% python3 -q
>>> import numpy as np
>>> np.set_printoptions(precision=2, suppress=True, linewidth=140)
>>> def rd(a):
...     return np.round(a, 2) + 0
... 
>>> data = np.array([[100, -24, 48], [-24, 73, 18], [48, 18, 36]])
>>> print(data)
[[100 -24  48]
 [-24  73  18]
 [ 48  18  36]]
>>> # equal to its transpose
>>> U, sv, Vh = np.linalg.svd(data)
>>> V = Vh[:(sv > 1e-8).sum()]
>>> rng = np.random.default_rng(429911)
>>> vec = data[2] + 5 * data[0] + rng.integers(2) * np.eye(3)[0]
>>> vec
array([ 548., -102.,  276.])
>>> print(np.allclose(V.T @ V @ vec, vec))
True
>>> rd(V.T @ V)
array([[ 0.78, -0.17,  0.38],
       [-0.17,  0.87,  0.29],
       [ 0.38,  0.29,  0.35]])
>>> rd(np.diag(V.T @ V))
array([0.78, 0.87, 0.35])
>>> evals, V = np.linalg.eigh(data)
>>> rd(V.T @ data @ V)
array([[  0.  ,   0.  ,   0.  ],
       [  0.  ,  80.08,   0.  ],
       [  0.  ,   0.  , 128.92]])
>>> rd(np.linalg.eigvalsh(data + -1 * np.eye(3)))
array([ -1.  ,  79.08, 127.92])
>>> rd(evals)
array([  0.  ,  80.08, 128.92])
>>> rd(V.T @ V)
array([[1., 0., 0.],
       [0., 1., 0.],
       [0., 0., 1.]])
>>> rd(np.linalg.svd(data, compute_uv=False))
array([128.92,  80.08,   0.  ])
>>> rd(evals.sum()), np.trace(data)
(np.float64(209.0), np.int64(209))
>>> rank = np.linalg.matrix_rank(data)
>>> rank
np.int64(2)
>>> ns = np.linalg.svd(data)[2][rank:].T
>>> [int(np.linalg.matrix_rank(data[:i])) for i in range(1, len(data) + 1)]
[1, 2, 2]
>>> print([int(np.linalg.matrix_rank(data[:, :j + 1])) for j in range(3)])
[1, 2, 2]
>>> np.linalg.matrix_rank(data.T @ data), np.linalg.matrix_rank(data @ data.T)
(np.int64(2), np.int64(2))
>>> print(rd(ns @ ns.T))
[[ 0.22  0.17 -0.38]
 [ 0.17  0.13 -0.29]
 [-0.38 -0.29  0.65]]
>>> np.allclose(data @ ns, 0)
True
>>> np.unique(data.round(6), axis=0).shape
(3, 3)
>>> np.linalg.lstsq(data[:-1].T, data[-1])[2]
np.int32(2)
>>> np.allclose(data[:-1].T @ np.linalg.lstsq(data[:-1].T, data[-1])[0], data[-1])
True
>>> np.abs(np.diag(np.linalg.qr(data)[1])) > 1e-9
array([ True,  True, False])
>>> rd(np.trace(np.linalg.pinv(data) @ data))
np.float64(2.0)
>>> rd(data @ np.linalg.pinv(data) @ data)
array([[100., -24.,  48.],
       [-24.,  73.,  18.],
       [ 48.,  18.,  36.]])
>>> C = np.array([[-3, 2, 1], [-1, 1, 0]])
>>> J = rng.normal(size=(23, 2)) @ C + np.array([9, 4, 7])
>>> print(rd(J))
[[ 5.44  6.31  8.26]
 [10.5   3.26  6.24]
 [ 6.1   5.93  7.97]
 [ 9.95  3.11  6.94]
 [ 8.12  4.49  7.39]
 [ 6.32  6.02  7.66]
 [12.13  1.37  6.5 ]
 [ 4.63  7.02  8.35]
 [11.25  2.7   6.06]
 [ 9.06  3.72  7.22]
 [ 3.21  7.55  9.23]
 [11.2   2.36  6.44]
 [12.25  1.8   5.95]
 [ 8.08  4.97  6.96]
 [ 5.9   6.33  7.77]
 [12.85  1.07  6.09]
 [ 5.12  6.37  8.5 ]
 [ 6.83  5.65  7.52]
 [10.02  3.08  6.9 ]
 [11.4   2.38  6.23]
 [11.08  2.75  6.18]
 [17.19 -1.49  4.3 ]
 [ 4.35  7.38  8.27]]
>>> print([round(float(x), 2) for x in np.linalg.svd(J, compute_uv=False)[:3]])
[57.96, 19.43, 1.5]
>>> rd(np.linalg.norm(J, 2) / np.linalg.norm(J))
np.float64(0.95)
>>> np.linalg.cond(J) > 100
np.False_
>>> rd(np.abs(np.linalg.svd(J)[2][-1]))
array([0.24, 0.68, 0.69])
>>> np.argsort(-np.linalg.norm(J, axis=0).round(6), kind="stable")[:3]
array([0, 2, 1])
>>> np.linalg.matrix_rank(J, rtol=0.1)
np.int64(2)
>>> E = np.load("case18.npy")
>>> E
array([[1, 1],
       [0, 3]])
>>> # column 1 is much longer than the rest
>>> u = np.array([0, 0, 3])
>>> np.array([np.convolve(row, u, "same") for row in E])
array([[0, 0, 3],
       [0, 0, 0]])
>>> print(np.correlate(E[0], E[1], "full"))
[3 3 0]
>>> m1 = np.load("run15.npy")
>>> m1
array([[-3.39, -4.06, -0.97],
       [-1.74, -1.98, -0.28],
       [-1.16, -1.22, -0.06],
       [-0.85, -0.79,  0.05],
       [-0.35, -0.12,  0.15],
       [-0.17,  0.04,  0.06],
       [-0.15,  0.03,  0.04],
       [-0.15,  0.03,  0.04],
       [ 5.29,  3.21,  2.13],
       [ 5.63,  3.46,  2.29],
       [12.24,  8.59,  5.38],
       [16.86, 12.35,  7.59],
       [24.9 , 19.07, 11.47]])
>>> # row 7 repeats row 6
>>> dist = np.linalg.norm(m1[:, None] - m1[None], axis=-1)
>>> dist.mean(axis=1).argmax()
np.int64(12)
>>> print(rd(dist[:5, :5]))
[[0.   2.74 3.72 4.26 5.1 ]
 [2.74 0.   0.98 1.52 2.36]
 [3.72 0.98 0.   0.54 1.38]
 [4.26 1.52 0.54 0.   0.84]
 [5.1  2.36 1.38 0.84 0.  ]]
>>> rd(np.linalg.norm(m1 - m1.mean(axis=0), axis=1))
array([10.93,  8.24,  7.29,  6.77,  5.99,  5.8 ,  5.8 ,  5.8 ,  0.94,  1.35, 10.19, 16.53, 27.7 ])
>>> np.linalg.matrix_rank(dist ** 2)
np.int64(5)
>>> dist.shape
(13, 13)
>>> print((dist + 1e9 * np.eye(13)).round(6).argmin(axis=1))
[ 1  2  3  2  5  6  7  6  9  8 11 10 11]
>>> rd(np.linalg.norm(m1, axis=1))
array([ 5.38,  2.65,  1.68,  1.16,  0.4 ,  0.18,  0.16,  0.16,  6.54,  6.99, 15.89, 22.23, 33.4 ])
>>> print(np.unravel_index(dist.round(6).argmax(), dist.shape))
(np.int64(0), np.int64(12))
>>> dist[6].round(6).argsort(kind="stable")[:4]
array([6, 7, 5, 4])
>>> vec = np.array([6, 5, 9])
>>> rhs = m1 @ vec
>>> rd(rhs)
array([-49.37, -22.86, -13.6 ,  -8.6 ,  -1.35,  -0.28,  -0.39,  -0.39,  66.96,  71.69, 164.81, 231.22, 347.98])
>>> rhs = rhs + 0.1 * rng.normal(size=13)
>>> rd(rhs)
array([-49.32, -22.83, -13.72,  -8.59,  -1.27,  -0.15,  -0.29,  -0.29,  66.75,  71.7 , 164.81, 231.23, 348.12])
>>> b, *_ = np.linalg.lstsq(m1, rhs)
>>> [round(float(np.linalg.norm(np.linalg.solve(m1.T @ m1 + lam * np.eye(3), m1.T @ rhs))), 2) for lam in (0, 1, 10, 100)]
[12.01, 10.87, 10.37, 9.89]
